% python3 -q
>>> import numpy as np
>>> np.set_printoptions(precision=1, suppress=True, linewidth=200)
>>> rnd = lambda a: np.round(a, 1) + 0
>>> mat = np.load("x.npy")
>>> mat
array([[ 2.2,  2.1,  1. ,  0.9],
       [ 2. ,  1.9,  1. ,  1. ],
       [ 1.9,  2.1,  1. ,  0.7],
       [ 1.9,  2. ,  0.9,  0.9],
       [ 2. ,  1.9,  1.1,  1.2],
       [ 2. ,  2.1,  0.9,  1. ],
       [ 1.9,  2. ,  1. ,  1. ],
       [ 1.9,  2. ,  1.1,  1. ],
       [ 0.8,  0.9, -1.3,  0.2],
       [ 0.8,  1. , -1.1,  0.1],
       [ 1. ,  1. , -1. ,  0. ],
       [ 1. ,  1. , -1.1,  0.1],
       [ 1.1,  1. , -0.9,  0.1],
       [ 1.1,  1. , -1.1,  0.1],
       [ 0.9,  1. , -1.1,  0.2],
       [ 0.9,  1.2, -0.9,  0.1],
       [-2.1,  2.1, -0.8,  1. ],
       [-2. ,  1.9, -0.9,  1.1],
       [-2. ,  1.9, -1. ,  1.1],
       [-2.1,  2. , -1.1,  1.3],
       [-2. ,  2.2, -0.8,  0.8],
       [-2. ,  2. , -1.2,  1.1],
       [-1.8,  2. , -0.9,  1.2],
       [-2.1,  2.1, -1.1,  1.1]])
>>> z = mat[:, 1] > np.median(mat[:, 1])
>>> r0 = mat[z].mean(axis=0) - mat[~z].mean(axis=0)
>>> np.argsort(-np.abs(r0).round(6), kind="stable")
array([1, 2, 0, 3])
>>> r0 = np.array([0, 2, 3, 1, 3, -3, -1, -3])
>>> v = np.array([0, 1, 0])
>>> feats = np.outer(r0, v)
>>> feats
array([[ 0,  0,  0],
       [ 0,  2,  0],
       [ 0,  3,  0],
       [ 0,  1,  0],
       [ 0,  3,  0],
       [ 0, -3,  0],
       [ 0, -1,  0],
       [ 0, -3,  0]])
>>> # columns 0 and 2 are equal
>>> Uu, sv, VT = np.linalg.svd(feats)
>>> np.argmax(sv[:-1] / (sv[1:] + 1e-6)) + 1
np.int64(1)
>>> rnd(sv)
array([6.5, 0. , 0. ])
>>> A2 = Uu[:, :1] @ np.diag(sv[:1]) @ VT[:1]
>>> np.linalg.matrix_rank(A2)
np.int64(1)
>>> rnd(np.abs(feats - A2).max())
np.float64(0.0)
>>> rnd(np.linalg.norm(feats - A2) / np.linalg.norm(feats))
np.float64(0.0)
>>> np.linalg.matrix_rank(feats, rtol=0.05)
np.int64(1)
>>> rnd(A2)
array([[ 0.,  0.,  0.],
       [ 0.,  2.,  0.],
       [ 0.,  3.,  0.],
       [ 0.,  1.,  0.],
       [ 0.,  3.,  0.],
       [ 0., -3.,  0.],
       [ 0., -1.,  0.],
       [ 0., -3.,  0.]])
>>> feats[4] @ feats[5]
np.int64(-9)
>>> np.linalg.norm(feats, axis=1).argmax()
np.int64(2)
>>> rnd(np.linalg.norm(feats[4] - feats[5]))
np.float64(6.0)
>>> np.linalg.cond(feats) > 100
np.True_
>>> F = np.loadtxt("sample4.csv", delimiter=",")
>>> F
array([[1., 0., 0., 0., 0., 0.],
       [0., 1., 0., 0., 0., 0.],
       [0., 1., 3., 0., 0., 0.],
       [1., 1., 0., 3., 0., 0.],
       [3., 0., 1., 0., 3., 0.],
       [2., 3., 1., 2., 1., 2.]])
>>> t = np.radians(15)
>>> R = np.eye(6)
>>> R[4, 4] = R[2, 2] = np.cos(t)
>>> R[4, 2], R[2, 4] = -np.sin(t), np.sin(t)
>>> rnd(R)
array([[ 1. ,  0. ,  0. ,  0. ,  0. ,  0. ],
       [ 0. ,  1. ,  0. ,  0. ,  0. ,  0. ],
       [ 0. ,  0. ,  1. ,  0. ,  0.3,  0. ],
       [ 0. ,  0. ,  0. ,  1. ,  0. ,  0. ],
       [ 0. ,  0. , -0.3,  0. ,  1. ,  0. ],
       [ 0. ,  0. ,  0. ,  0. ,  0. ,  1. ]])
>>> A2 = F @ R.T
>>> rnd(A2)
array([[ 1. ,  0. ,  0. ,  0. ,  0. ,  0. ],
       [ 0. ,  1. ,  0. ,  0. ,  0. ,  0. ],
       [ 0. ,  1. ,  2.9,  0. , -0.8,  0. ],
       [ 1. ,  1. ,  0. ,  3. ,  0. ,  0. ],
       [ 3. ,  0. ,  1.7,  0. ,  2.6,  0. ],
       [ 2. ,  3. ,  1.2,  2. ,  0.7,  2. ]])
>>> rnd(np.linalg.svd(F, compute_uv=False)), rnd(np.linalg.svd(A2, compute_uv=False))
(array([6.1, 3.7, 3. , 1.8, 0.7, 0.6]), array([6.1, 3.7, 3. , 1.8, 0.7, 0.6]))
>>> rnd(np.abs(A2 - F).max(axis=0))
array([0. , 0. , 0.7, 0. , 0.8, 0. ])
>>> r0 = np.array([1, -2, -1, 2, -3, 2])
>>> A2 = F + np.outer(r0, np.eye(6)[0])
>>> np.linalg.matrix_rank(np.linalg.inv(A2) - np.linalg.inv(F), tol=1e-8)
np.int64(1)
>>> [int(np.linalg.matrix_rank(np.linalg.matrix_power(F, p))) for p in range(1, 7)]
[6, 6, 6, 6, 6, 6]
>>> F @ F
array([[ 1.,  0.,  0.,  0.,  0.,  0.],
       [ 0.,  1.,  0.,  0.,  0.,  0.],
       [ 0.,  4.,  9.,  0.,  0.,  0.],
       [ 4.,  4.,  0.,  9.,  0.,  0.],
       [12.,  1.,  6.,  0.,  9.,  0.],
       [11., 12.,  6., 10.,  5.,  4.]])
>>> np.linalg.matrix_rank(F - F[0, 0] * np.eye(6))
np.int64(4)
>>> np.prod(np.diag(F)), rnd(np.linalg.det(F))
(np.float64(54.0), np.float64(54.0))
>>> K = np.diag(np.array([2, 0, 1]))
>>> K
array([[2, 0, 0],
       [0, 0, 0],
       [0, 0, 1]])
>>> # 3 groups of indices that never mix
>>> np.diff(feats, axis=0)
array([[ 0,  2,  0],
       [ 0,  1,  0],
       [ 0, -2,  0],
       [ 0,  2,  0],
       [ 0, -6,  0],
       [ 0,  2,  0],
       [ 0, -2,  0]])
>>> rnd(feats.mean(axis=0))
array([0. , 0.2, 0. ])
>>> feats - feats[0]
array([[ 0,  0,  0],
       [ 0,  2,  0],
       [ 0,  3,  0],
       [ 0,  1,  0],
       [ 0,  3,  0],
       [ 0, -3,  0],
       [ 0, -1,  0],
       [ 0, -3,  0]])
>>> data = np.array([[5, 6, 0, 5, -3, 6, -4, -2, -2],
...     [6, 6, 6, -4, 4, 4, 8, -1, -2],
...     [5, -6, 7, 1, -6, 8, 6, 3, 9],
...     [3, -8, 0, 2, -4, -6, -9, -1, -7]])
>>> data[-1] = data[0] + 4 * data[1]
>>> data
array([[  5,   6,   0,   5,  -3,   6,  -4,  -2,  -2],
       [  6,   6,   6,  -4,   4,   4,   8,  -1,  -2],
       [  5,  -6,   7,   1,  -6,   8,   6,   3,   9],
       [ 29,  30,  24, -11,  13,  22,  28,  -6, -10]])
>>> # null space of dimension 6
>>> data @ data
Traceback (most recent call last):
  File "<python-input-54>", line 1, in <module>
    data @ data
    ~~~~~^~~~~~
ValueError: matmul: Input operand 1 has a mismatch in its core dimension 0, with gufunc signature (n?,k),(k,m?)->(n?,m?) (size 4 is different from 9)
>>> cov = data.T @ data
>>> np.linalg.matrix_rank(cov)
np.int64(3)
>>> np.trace(cov), (data ** 2).sum()
(np.int64(4728), np.int64(4728))
>>> (data @ data.T).shape
(4, 4)
>>> rnd(np.linalg.svd(data, compute_uv=False) ** 2)
array([4268.7,  316.3,  143.1,    0. ])
